$ python -q
>>> import numpy as np
>>> np.set_printoptions(precision=2, suppress=True, linewidth=120, floatmode="fixed")
>>> def rnd(a):
...     return np.round(a, 2) + 0
... 
>>> data = np.load("arr.npy")
>>> print(data)
[[ 6.00 -3.00  2.00]
 [ 6.00 -3.00  2.00]
 [-6.00  3.00 -2.00]]
>>> print(np.einsum("ij,ji->", data, data))
1.0
>>> print(rnd(np.linalg.det(data[::-1])))
0.0
>>> print(np.kron(np.eye(2, dtype=int), data))
[[ 6.00 -3.00  2.00  0.00 -0.00  0.00]
 [ 6.00 -3.00  2.00  0.00 -0.00  0.00]
 [-6.00  3.00 -2.00 -0.00  0.00 -0.00]
 [ 0.00 -0.00  0.00  6.00 -3.00  2.00]
 [ 0.00 -0.00  0.00  6.00 -3.00  2.00]
 [-0.00  0.00 -0.00 -6.00  3.00 -2.00]]
>>> print(rnd(np.linalg.eigvals(data)))
[1.00 0.00 0.00]
>>> U, sigma, Vh = np.linalg.svd(data)
>>> V = Vh[:(sigma > 1e-8).sum()]
>>> rng = np.random.default_rng(47891)
>>> x0 = data[0] + -3 * data[2] + rng.integers(2) * np.eye(3)[2]
>>> print(x0)
[ 24.00 -12.00   9.00]
>>> print(rnd(V.T @ V))
[[ 0.73 -0.37  0.24]
 [-0.37  0.18 -0.12]
 [ 0.24 -0.12  0.08]]
>>> print(rnd(np.linalg.norm(x0 - V.T @ V @ x0)))
0.96
>>> out = data / np.sqrt((data ** 2).mean(axis=1, keepdims=True))
>>> print(rnd(data - data.mean(axis=1, keepdims=True)))
[[ 4.33 -4.67  0.33]
 [ 4.33 -4.67  0.33]
 [-4.33  4.67 -0.33]]
>>> print(rnd(np.linalg.norm(out, axis=1)))
[1.73 1.73 1.73]
>>> W1 = np.array([[-1, 2, 2], [1, 0, 2], [1, 1, -2]])
>>> b = np.array([4, 3, 2])
>>> H = np.maximum(data @ W1 + b, 0)
>>> print((H > 0).astype(int))
[[0 1 1]
 [0 1 1]
 [1 0 0]]
>>> print(rnd((H > 0).mean(axis=0)))
[0.33 0.67 0.67]
>>> C = np.array([[3, 2], [2, 3], [3, 2]])
>>> print((H @ C).round(6).argmax(axis=1))
[1 1 0]
>>> print(W1 @ C)
[[ 7  8]
 [ 9  6]
 [-1  1]]
>>> m1 = np.load("layer6.npy")
>>> print(m1)
[[ 1 -2  4 -8]
 [ 1 -1  1 -1]
 [ 1  0  0  0]]
>>> # row 0 is much longer than the rest
>>> print(m1 - m1[0])
[[ 0  0  0  0]
 [ 0  1 -3  7]
 [ 0  2 -4  8]]
>>> print(rnd(m1.mean(axis=0)))
[ 1.00 -1.00  1.67 -3.00]
>>> m1[:, 4]
Traceback (most recent call last):
  File "<python-input-32>", line 1, in <module>
    m1[:, 4]
    ~~^^^^^^
IndexError: index 4 is out of bounds for axis 1 with size 4
>>> np.linalg.rank(m1)
Traceback (most recent call last):
  File "<python-input-33>", line 1, in <module>
    np.linalg.rank(m1)
    ^^^^^^^^^^^^^^
AttributeError: module 'numpy.linalg' has no attribute 'rank'
>>> print(rnd(np.linalg.svd(m1, compute_uv=False)))
[9.37 1.40 0.57]
>>> print(m1.shape)
(3, 4)
>>> print(m1.sum(axis=0))
[ 3 -3  5 -9]
>>> np.zeros(3, 4)
Traceback (most recent call last):
  File "<python-input-37>", line 1, in <module>
    np.zeros(3, 4)
    ~~~~~~~~^^^^^^
TypeError: Cannot interpret '4' as a data type
>>> print(rnd(np.linalg.norm(m1)))
9.49
>>> out = np.array([[3, -1, 3], [-1, 0, 1], [1, -1, -2], [3, 3, -3]])
>>> print(out.T @ m1.T)
[[-15   2   3]
 [-29  -5  -1]
 [ 17   3   3]]
>>> print(np.linalg.matrix_rank(np.vstack([m1, out.T])))
4
>>> print(np.vstack([m1, out.T]).shape)
(6, 4)
>>> G = m1.T @ m1
>>> print(rnd(np.linalg.svd(m1, compute_uv=False) ** 2))
[87.70  1.97  0.32]
>>> print((m1 @ m1.T).shape)
(3, 3)
>>> print(np.diag(G))
[ 3  5 17 65]
>>> print(np.linalg.matrix_rank(G))
3
>>> print(np.allclose(G, G.T))
True
>>> K = 0.9 ** np.abs(np.subtract.outer(np.arange(4), np.arange(4)))
>>> print(rnd(K))
[[1.00 0.90 0.81 0.73]
 [0.90 1.00 0.90 0.81]
 [0.81 0.90 1.00 0.90]
 [0.73 0.81 0.90 1.00]]
>>> def softmax(z):
...     e = np.exp(z - z.max(axis=-1, keepdims=True))
...     return e / e.sum(axis=-1, keepdims=True)
... 
>>> print(rnd(softmax(10 * K[3])))
[0.04 0.09 0.23 0.63]
>>> att = K @ K.T / np.sqrt(4)
>>> print(rnd(softmax(att)[3] @ K))
[0.86 0.90 0.90 0.86]
>>> print(rnd(softmax(att)))
[[0.25 0.26 0.26 0.24]
 [0.24 0.26 0.26 0.24]
 [0.24 0.26 0.26 0.24]
 [0.24 0.26 0.26 0.25]]
